$ ipython --no-banner

In [1]: import numpy as np

In [2]: from numpy import linalg as LA

In [3]: np.set_printoptions(suppress=True, linewidth=160)

In [4]: def rnd(a):
   ...:     return np.round(a, 2) + 0
   ...: 

In [5]: W0 = np.load("case2.npy")

In [6]: W0
Out[6]: 
array([[ 0,  0,  0,  0,  0,  0,  1],
       [ 0,  0,  0,  1,  0,  0,  0],
       [ 0,  0,  0,  0,  0, -3,  0],
       [ 0,  0,  0,  0,  3,  0,  0],
       [ 0,  0, -2,  0,  0,  0,  0],
       [ 0,  2,  0,  0,  0,  0,  0],
       [ 2,  0,  0,  0,  0,  0,  0]])

In [7]: # splits into 2 blocks

In [8]: rnd(LA.svd(W0, compute_uv=False))
Out[8]: array([3., 3., 2., 2., 2., 1., 1.])

In [9]: W0[:, 6] @ W0[:, 3]
Out[9]: np.int64(0)

In [10]: rnd(LA.norm(W0, axis=0))
Out[10]: array([2., 2., 2., 1., 3., 3., 1.])

In [11]: LA.matrix_power(W0, 2)
Out[11]: 
array([[ 2,  0,  0,  0,  0,  0,  0],
       [ 0,  0,  0,  0,  3,  0,  0],
       [ 0, -6,  0,  0,  0,  0,  0],
       [ 0,  0, -6,  0,  0,  0,  0],
       [ 0,  0,  0,  0,  0,  6,  0],
       [ 0,  0,  0,  2,  0,  0,  0],
       [ 0,  0,  0,  0,  0,  0,  2]])

In [12]: (W0 - W0.T) / 2
Out[12]: 
array([[ 0. ,  0. ,  0. ,  0. ,  0. ,  0. , -0.5],
       [ 0. ,  0. ,  0. ,  0.5,  0. , -1. ,  0. ],
       [ 0. ,  0. ,  0. ,  0. ,  1. , -1.5,  0. ],
       [ 0. , -0.5,  0. ,  0. ,  1.5,  0. ,  0. ],
       [ 0. ,  0. , -1. , -1.5,  0. ,  0. ,  0. ],
       [ 0. ,  1. ,  1.5,  0. ,  0. ,  0. ,  0. ],
       [ 0.5,  0. ,  0. ,  0. ,  0. ,  0. ,  0. ]])

In [13]: (W0 + W0.T) / 2
Out[13]: 
array([[ 0. ,  0. ,  0. ,  0. ,  0. ,  0. ,  1.5],
       [ 0. ,  0. ,  0. ,  0.5,  0. ,  1. ,  0. ],
       [ 0. ,  0. ,  0. ,  0. , -1. , -1.5,  0. ],
       [ 0. ,  0.5,  0. ,  0. ,  1.5,  0. ,  0. ],
       [ 0. ,  0. , -1. ,  1.5,  0. ,  0. ,  0. ],
       [ 0. ,  1. , -1.5,  0. ,  0. ,  0. ,  0. ],
       [ 1.5,  0. ,  0. ,  0. ,  0. ,  0. ,  0. ]])

In [14]: W0 @ W0
Out[14]: 
array([[ 2,  0,  0,  0,  0,  0,  0],
       [ 0,  0,  0,  0,  3,  0,  0],
       [ 0, -6,  0,  0,  0,  0,  0],
       [ 0,  0, -6,  0,  0,  0,  0],
       [ 0,  0,  0,  0,  0,  6,  0],
       [ 0,  0,  0,  2,  0,  0,  0],
       [ 0,  0,  0,  0,  0,  0,  2]])

In [15]: rnd(LA.det(W0))
Out[15]: np.float64(-72.0)

In [16]: np.trace(W0)
Out[16]: np.int64(0)

In [17]: np.allclose(W0 @ W0.T, W0.T @ W0)
Out[17]: False

In [18]: G = W0.T @ W0

In [19]: np.trace(G), (W0 ** 2).sum()
Out[19]: (np.int64(32), np.int64(32))

In [20]: rnd(LA.eigvalsh(G)[::-1])
Out[20]: array([9., 9., 4., 4., 4., 1., 1.])

In [21]: (W0 @ W0.T).shape
Out[21]: (7, 7)

In [22]: (W0 != 0).astype(int)
Out[22]: 
array([[0, 0, 0, 0, 0, 0, 1],
       [0, 0, 0, 1, 0, 0, 0],
       [0, 0, 0, 0, 0, 1, 0],
       [0, 0, 0, 0, 1, 0, 0],
       [0, 0, 1, 0, 0, 0, 0],
       [0, 1, 0, 0, 0, 0, 0],
       [1, 0, 0, 0, 0, 0, 0]])

In [23]: rnd(LA.det(W0))
Out[23]: np.float64(-72.0)

In [24]: x = np.array([2, -1, -2, 1, -3, 4, -3])

In [25]: target = W0 @ x

In [26]: beta, lr = np.zeros(7), 1 / LA.norm(W0, 2) ** 2

In [27]: for i in range(12):
    ...:     beta -= lr * W0.T @ (W0 @ beta - target)
    ...:     if i % 2 == 0: print(i, round(LA.norm(W0 @ beta - target), 2))
    ...: 
0 4.36
2 2.45
4 1.78
6 1.39
8 1.1
10 0.87

In [28]: rnd(LA.cond(W0))
Out[28]: np.float64(3.0)

In [29]: rnd(beta)
Out[29]: array([ 2.  , -1.  , -2.  ,  0.76, -3.  ,  4.  , -2.27])

In [30]: basis = np.array([[3, 4, 3], [4, 4, 2], [3, 3, 0]])

In [31]: rng = np.random.default_rng(73)

In [32]: data = (rng.random((14, 3)) < 0.25) @ basis

In [33]: data
Out[33]: 
array([[ 0,  0,  0],
       [ 7,  7,  2],
       [ 4,  4,  2],
       [ 7,  7,  2],
       [ 3,  3,  0],
       [ 3,  4,  3],
       [ 4,  4,  2],
       [10, 11,  5],
       [ 3,  3,  0],
       [ 3,  3,  0],
       [ 0,  0,  0],
       [ 0,  0,  0],
       [ 3,  4,  3],
       [ 0,  0,  0]])

In [34]: # row 3 repeats row 1

In [35]: z = data[:, 1] > np.median(data[:, 1])

In [36]: f = data[z].mean(axis=0) - data[~z].mean(axis=0)

In [37]: z.astype(int)
Out[37]: array([0, 1, 1, 1, 0, 1, 1, 1, 0, 0, 0, 0, 1, 0])

In [38]: np.argsort(-np.abs(f).round(6), kind="stable")
Out[38]: array([1, 0, 2])

In [39]: rnd(f)
Out[39]: array([4.14, 4.57, 2.71])

In [40]: ((data - data.mean(axis=0)) @ f > 0).astype(int)
Out[40]: array([0, 1, 1, 1, 0, 1, 1, 1, 0, 0, 0, 0, 1, 0])

In [41]: Y = np.c_[data[:, :1] @ np.array([[2]]), np.array([0, 1, 1, 2, 0, 0, 0, 0, 0, 1, 2, 1, 2, 1])]

In [42]: Y
Out[42]: 
array([[ 0,  0],
       [14,  1],
       [ 8,  1],
       [14,  2],
       [ 6,  0],
       [ 6,  0],
       [ 8,  0],
       [20,  0],
       [ 6,  0],
       [ 6,  1],
       [ 0,  2],
       [ 0,  1],
       [ 6,  2],
       [ 0,  1]])

In [43]: rnd(LA.norm(LA.qr(data)[0].T @ Y, axis=0) ** 2 / ((Y ** 2).sum(axis=0) + 1e-12))
Out[43]: array([1.  , 0.25])

In [44]: LA.matrix_rank(np.c_[data, Y])
Out[44]: np.int64(4)

In [45]: rnd(LA.lstsq(data, Y[:, 0])[0])
Out[45]: array([2., 0., 0.])

In [46]: d = LA.norm(data[:, None] - data[None], axis=-1)

In [47]: rnd(LA.norm(data - data.mean(axis=0), axis=1))
Out[47]: array([ 5.09,  5.04,  1.01,  5.04,  1.52,  1.73,  1.01, 10.61,  1.52,  1.52,  5.09,  5.09,  1.73,  5.09])

In [48]: d.mean(axis=1).argmax()
Out[48]: np.int64(7)

In [49]: d.shape
Out[49]: (14, 14)

In [50]: rnd(d[:5, :5])
Out[50]: 
array([[ 0.  , 10.1 ,  6.  , 10.1 ,  4.24],
       [10.1 ,  0.  ,  4.24,  0.  ,  6.  ],
       [ 6.  ,  4.24,  0.  ,  4.24,  2.45],
       [10.1 ,  0.  ,  4.24,  0.  ,  6.  ],
       [ 4.24,  6.  ,  2.45,  6.  ,  0.  ]])

In [51]: (d + 1e9 * np.eye(14)).round(6).argmin(axis=1)
Out[51]: array([10,  3,  6,  1,  8, 12,  2,  1,  4,  4,  0,  0,  5,  0])

In [52]: np.unravel_index(d.round(6).argmax(), d.shape)
Out[52]: (np.int64(0), np.int64(7))

In [53]: Q, Rm = LA.qr(W0)

In [54]: np.abs(np.diag(Rm))
Out[54]: array([2., 2., 2., 1., 3., 3., 1.])

In [55]: Q @ Rm
Out[55]: 
array([[ 0.,  0.,  0.,  0.,  0.,  0.,  1.],
       [ 0.,  0.,  0.,  1.,  0.,  0.,  0.],
       [ 0.,  0.,  0.,  0.,  0., -3.,  0.],
       [ 0.,  0.,  0.,  0.,  3.,  0.,  0.],
       [ 0.,  0., -2.,  0.,  0.,  0.,  0.],
       [ 0.,  2.,  0.,  0.,  0.,  0.,  0.],
       [ 2.,  0.,  0.,  0.,  0.,  0.,  0.]])

In [56]: np.allclose(Rm.T @ Rm, W0.T @ W0)
Out[56]: True

In [57]: Q.shape, Rm.shape
Out[57]: ((7, 7), (7, 7))

In [58]: np.trace(Q @ Q.T)
Out[58]: np.float64(7.0)

In [59]: Q.T @ Q
Out[59]: 
array([[1., 0., 0., 0., 0., 0., 0.],
       [0., 1., 0., 0., 0., 0., 0.],
       [0., 0., 1., 0., 0., 0., 0.],
       [0., 0., 0., 1., 0., 0., 0.],
       [0., 0., 0., 0., 1., 0., 0.],
       [0., 0., 0., 0., 0., 1., 0.],
       [0., 0., 0., 0., 0., 0., 1.]])

In [60]: G = np.cov(data, rowvar=False)

In [61]: rnd(np.corrcoef(data.T))
Out[61]: 
array([[1.  , 0.99, 0.77],
       [0.99, 1.  , 0.83],
       [0.77, 0.83, 1.  ]])

In [62]: rnd(LA.eigvalsh(G)[::-1])
Out[62]: array([20.79,  0.87,  0.02])

In [63]: np.argsort(-data.std(axis=0).round(6), kind="stable")
Out[63]: array([1, 0, 2])

In [64]: rnd(np.polyfit(data[:, 1], data[:, 0], 1))
Out[64]: array([0.94, 0.01])

In [65]: X = np.load("mat.npy")

In [66]: X
Out[66]: 
array([[-2.,  1.,  0.],
       [ 0., -2.,  1.],
       [ 0.,  0., -2.]])

In [67]: [int(LA.matrix_rank(LA.matrix_power(X, p))) for p in range(1, 4)]
Out[67]: [3, 3, 3]

In [68]: rnd(np.sort(LA.eigvals(X)))
Out[68]: array([-2., -2., -2.])

In [69]: (X + X.T) / 2
Out[69]: 
array([[-2. ,  0.5,  0. ],
       [ 0.5, -2. ,  0.5],
       [ 0. ,  0.5, -2. ]])

In [70]: np.trace(X)
Out[70]: np.float64(-6.0)

In [71]: t = np.radians(90)

In [72]: Rm = np.eye(3)

In [73]: Rm[1, 1] = Rm[2, 2] = np.cos(t)

In [74]: Rm[1, 2], Rm[2, 1] = -np.sin(t), np.sin(t)

In [75]: rnd(Rm)
Out[75]: 
array([[ 1.,  0.,  0.],
       [ 0.,  0., -1.],
       [ 0.,  1.,  0.]])

In [76]: Y = X @ Rm.T

In [77]: rnd(LA.svd(X, compute_uv=False)), rnd(LA.svd(Y, compute_uv=False))
Out[77]: (array([2.76, 2.12, 1.36]), array([2.76, 2.12, 1.36]))

In [78]: np.allclose(X @ X.T, Y @ Y.T)
Out[78]: True

In [79]: rnd(LA.det(Rm)), np.trace(Rm)
Out[79]: (np.float64(1.0), np.float64(1.0))

In [80]: np.abs(Y - X).max(axis=0)
Out[80]: array([0., 2., 3.])

In [81]: np.allclose(LA.norm(X, axis=1), LA.norm(Y, axis=1))
Out[81]: True
